>>> import numpy as np
>>> np.set_printoptions(suppress=True, linewidth=200)
>>> M = np.load("arr.npy")
>>> M
array([[-3, -2, -3,  0, -2,  0, -1],
       [-9, -6, -9,  0, -6,  0, -3],
       [-7, -4, -7,  2, -5,  2, -4],
       [-4, -4, -4, -4, -2, -4,  2]])
>>> # column 2 repeats column 0
>>> rank = np.linalg.matrix_rank(M)
>>> rank
np.int64(2)
>>> null = np.linalg.svd(M)[2][rank:].T
>>> np.allclose(M @ null, 0)
True
>>> print([int(np.linalg.matrix_rank(M[:i])) for i in range(1, len(M) + 1)])
[1, 1, 2, 2]
>>> np.round(M @ null, 2) + 0
array([[0., 0., 0., 0., 0.],
       [0., 0., 0., 0., 0.],
       [0., 0., 0., 0., 0.],
       [0., 0., 0., 0., 0.]])
>>> [int(np.linalg.matrix_rank(M[:, :j + 1])) for j in range(7)]
[1, 2, 2, 2, 2, 2, 2]
>>> np.linalg.matrix_rank(M.T @ M), np.linalg.matrix_rank(M @ M.T)
(np.int64(2), np.int64(2))
>>> K = np.loadtxt("sample8.csv", delimiter=",")
>>> K.round(2)
array([[0.2 , 0.2 , 0.  , 0.2 , 0.2 , 0.  , 0.2 ],
       [0.2 , 0.2 , 0.2 , 0.2 , 0.  , 0.2 , 0.  ],
       [0.  , 0.  , 0.33, 0.33, 0.  , 0.  , 0.33],
       [0.  , 0.  , 0.  , 0.5 , 0.  , 0.  , 0.5 ],
       [0.  , 0.  , 0.  , 0.33, 0.67, 0.  , 0.  ],
       [0.  , 0.2 , 0.  , 0.2 , 0.2 , 0.2 , 0.2 ],
       [0.25, 0.  , 0.25, 0.25, 0.  , 0.  , 0.25]])
>>> # a transition matrix
>>> print(K.sum(axis=1))
[1. 1. 1. 1. 1. 1. 1.]
>>> p = np.eye(7)[4]
>>> for _ in range(6):
...     p = p @ K
...     print(p.round(2))
... 
[0.   0.   0.   0.33 0.67 0.   0.  ]
[0.   0.   0.   0.39 0.44 0.   0.17]
[0.04 0.   0.04 0.38 0.3  0.   0.24]
[0.07 0.01 0.07 0.37 0.21 0.   0.27]
[0.08 0.02 0.09 0.36 0.15 0.   0.29]
[0.09 0.02 0.11 0.36 0.12 0.   0.3 ]
